$ python3 -q
>>> import numpy as np
>>> np.set_printoptions(suppress=True, linewidth=160)
>>> tidy = lambda a: np.round(a, 2) + 0
>>> arr = np.array([[-0.8, -0.1, 0.0, -2.4, -1.8],
...     [-1.4, -0.8, 2.7, -0.8, -0.3],
...     [-0.6, -1.3, -1.1, 0.4, -0.4],
...     [-0.1, 2.2, 0.9, -0.6, -0.6],
...     [0.3, -1.6, 0.7, -0.4, 0.7]])
>>> arr[:, 0] *= 10
>>> arr
array([[ -8. ,  -0.1,   0. ,  -2.4,  -1.8],
       [-14. ,  -0.8,   2.7,  -0.8,  -0.3],
       [ -6. ,  -1.3,  -1.1,   0.4,  -0.4],
       [ -1. ,   2.2,   0.9,  -0.6,  -0.6],
       [  3. ,  -1.6,   0.7,  -0.4,   0.7]])
>>> left, sig, VT = np.linalg.svd(arr)
>>> np.argmax(sig[:-1] / (sig[1:] + 1e-6)) + 1
np.int64(4)
>>> tidy(sig)
array([17.72,  3.31,  2.75,  2.14,  0.02])
>>> A2 = left[:, :4] @ np.diag(sig[:4]) @ VT[:4]
>>> np.linalg.matrix_rank(arr, rtol=0.05)
np.int64(4)
>>> np.linalg.matrix_rank(A2)
np.int64(4)
>>> tidy(np.linalg.norm(arr - A2) / np.linalg.norm(arr))
np.float64(0.0)
>>> tidy(A2)
array([[ -8.  ,  -0.1 ,   0.  ,  -2.4 ,  -1.8 ],
       [-14.  ,  -0.8 ,   2.7 ,  -0.8 ,  -0.3 ],
       [ -6.  ,  -1.3 ,  -1.1 ,   0.39,  -0.39],
       [ -1.  ,   2.2 ,   0.9 ,  -0.61,  -0.59],
       [  3.  ,  -1.6 ,   0.7 ,  -0.4 ,   0.71]])
>>> tidy(np.linalg.norm(arr - A2, 2)), tidy(sig[4])
(np.float64(0.02), np.float64(0.02))
>>> tidy(np.abs(arr - A2).max())
np.float64(0.01)
